% ipython --no-banner

In [1]: import numpy as np

In [2]: np.set_printoptions(precision=3, suppress=True, linewidth=100, legacy="1.25")

In [3]: J = np.load("x.npy")

In [4]: print(J)
[[ 0.135  0.744 -0.04  -0.156 -0.54   0.126  0.152  0.268]
 [ 0.101  0.521  0.307  0.245  0.423  0.309 -0.367 -0.393]
 [-0.101  0.067  0.407 -0.577  0.294 -0.225 -0.344  0.481]
 [-0.101 -0.154 -0.172  0.337 -0.36   0.145 -0.767  0.289]
 [ 0.202  0.05  -0.747 -0.413  0.332  0.313 -0.143  0.013]
 [ 0.505 -0.298  0.284 -0.425 -0.395  0.19  -0.189 -0.408]
 [ 0.572 -0.184  0.192  0.293  0.206  0.366  0.222  0.539]
 [ 0.572  0.147 -0.183  0.179  0.066 -0.741 -0.172 -0.041]]

In [5]: np.round(np.abs(J).max(), 3)
Out[5]: 0.767

In [6]: J.mean(axis=0)
Out[6]: array([ 0.236,  0.112,  0.006, -0.065,  0.003,  0.06 , -0.201,  0.093])

In [7]: J.sum(axis=0)
Out[7]: array([ 1.886,  0.893,  0.05 , -0.517,  0.025,  0.481, -1.608,  0.748])

In [8]: np.linalg.svd(J, compute_uv=False)
Out[8]: array([1., 1., 1., 1., 1., 1., 1., 1.])

In [9]: np.linalg.matrix_rank(J)
Out[9]: 8

In [10]: x = np.array([7, 3, 0, 2, 1, 2, 0, 8])

In [11]: 8 - np.linalg.matrix_rank(J - np.eye(8), tol=1e-8)
Out[11]: 1

In [12]: np.linalg.inv(J)
Out[12]: 
array([[ 0.135,  0.101, -0.101, -0.101,  0.202,  0.505,  0.572,  0.572],
       [ 0.744,  0.521,  0.067, -0.154,  0.05 , -0.298, -0.184,  0.147],
       [-0.04 ,  0.307,  0.407, -0.172, -0.747,  0.284,  0.192, -0.183],
       [-0.156,  0.245, -0.577,  0.337, -0.413, -0.425,  0.293,  0.179],
       [-0.54 ,  0.423,  0.294, -0.36 ,  0.332, -0.395,  0.206,  0.066],
       [ 0.126,  0.309, -0.225,  0.145,  0.313,  0.19 ,  0.366, -0.741],
       [ 0.152, -0.367, -0.344, -0.767, -0.143, -0.189,  0.222, -0.172],
       [ 0.268, -0.393,  0.481,  0.289,  0.013, -0.408,  0.539, -0.041]])

In [13]: print(np.round(np.linalg.norm(x), 3), round(float(np.linalg.norm(J @ x)), 3))
11.446 11.446

In [14]: np.abs(np.linalg.eigvals(J))
Out[14]: array([1., 1., 1., 1., 1., 1., 1., 1.])

In [15]: [p for p in range(1, 25) if np.allclose(np.linalg.matrix_power(J, p), np.eye(8))]
Out[15]: []

In [16]: round(float(np.linalg.det(J)), 3)
Out[16]: -1.0

In [17]: np.round(J.T @ (J @ x), 3) + 0
Out[17]: array([7., 3., 0., 2., 1., 2., 0., 8.])

In [18]: rng = np.random.default_rng(57)

In [19]: out = J + rng.integers(-2, 3, (8, 4)) @ rng.integers(-2, 3, (4, 8))

In [20]: out
Out[20]: 
array([[ 8.135,  3.744,  1.96 ,  4.844,  4.46 ,  0.126, -3.848,  4.268],
       [ 3.101, -7.479,  2.307,  1.245,  0.423,  4.309, -0.367,  2.607],
       [ 2.899, -0.933,  1.407, -1.577, -2.706,  0.775, -9.344,  0.481],
       [-2.101,  1.846, -1.172,  0.337,  0.64 , -0.855,  3.233, -0.711],
       [-6.798, -4.95 , -2.747, -6.413, -6.668,  2.313,  1.857, -4.987],
       [-2.495,  3.702, -0.716, -2.425, -2.395, -2.81 , -3.189, -2.408],
       [ 4.572,  1.816,  2.192,  6.293,  8.206, -1.634,  4.222,  6.539],
       [-4.428, -1.853, -0.183, -0.821,  0.066, -2.741,  3.828,  0.959]])

In [21]: out - J
Out[21]: 
array([[ 8.,  3.,  2.,  5.,  5.,  0., -4.,  4.],
       [ 3., -8.,  2.,  1.,  0.,  4.,  0.,  3.],
       [ 3., -1.,  1., -1., -3.,  1., -9.,  0.],
       [-2.,  2., -1.,  0.,  1., -1.,  4., -1.],
       [-7., -5., -2., -6., -7.,  2.,  2., -5.],
       [-3.,  4., -1., -2., -2., -3., -3., -2.],
       [ 4.,  2.,  2.,  6.,  8., -2.,  4.,  6.],
       [-5., -2.,  0., -1.,  0., -2.,  4.,  1.]])

In [22]: np.round(np.linalg.svd(out - J, compute_uv=False), 3) + 0
Out[22]: array([22.392, 14.452, 12.167,  4.208,  0.   ,  0.   ,  0.   ,  0.   ])

In [23]: print(np.abs(out - J).sum(axis=1))
[31. 21. 19. 12. 36. 20. 34. 15.]

In [24]: W0 = np.loadtxt("m.csv", delimiter=",")

In [25]: W0
Out[25]: 
array([[ 6.521, -1.99 ,  1.75 , -0.367],
       [-1.99 , -1.392, -1.252, -0.16 ],
       [ 1.75 , -1.252,  3.857, -0.2  ],
       [-0.367, -0.16 , -0.2  ,  3.014]])

In [26]: np.all(np.linalg.eigvalsh(W0) > 0)
Out[26]: False

In [27]: [round(float(np.linalg.det(W0[:i, :i])), 2) + 0 for i in range(1, 5)]
Out[27]: [6.52, -13.04, -47.52, -144.01]

In [28]: np.linalg.cholesky(W0)
LinAlgError: Matrix is not positive definite


In [29]: feats = np.loadtxt("data.csv", delimiter=",")

In [30]: feats
Out[30]: 
array([[3., 2., 2., 2., 2.],
       [2., 3., 2., 2., 2.],
       [2., 2., 3., 2., 2.],
       [2., 2., 2., 3., 2.],
       [2., 2., 2., 2., 3.]])

In [31]: # symmetric, so the eigenvalues are real

In [32]: x = np.ones(5)

In [33]: for _ in range(7):
    ...:     x = feats @ x
    ...:     x /= np.linalg.norm(x)
    ...:     print(round(x @ feats @ x, 3))
    ...: 
11.0
11.0
11.0
11.0
11.0
11.0
11.0

In [34]: round(np.linalg.eigvalsh(feats)[-1], 3)
Out[34]: 11.0

In [35]: x = np.array([0, -2, -1, -2, -2])

In [36]: rhs = feats @ x

In [37]: rhs
Out[37]: array([-14., -16., -15., -16., -16.])

In [38]: np.round(np.linalg.solve(feats, 3 * rhs), 3) + 0
Out[38]: array([ 0., -6., -3., -6., -6.])

In [39]: np.round(np.linalg.solve(feats.T, feats[0]), 3) + 0
Out[39]: array([1., 0., 0., 0., 0.])

In [40]: np.round(np.linalg.solve(feats, rhs + feats[:, 1]), 3) + 0
Out[40]: array([ 0., -1., -1., -2., -2.])
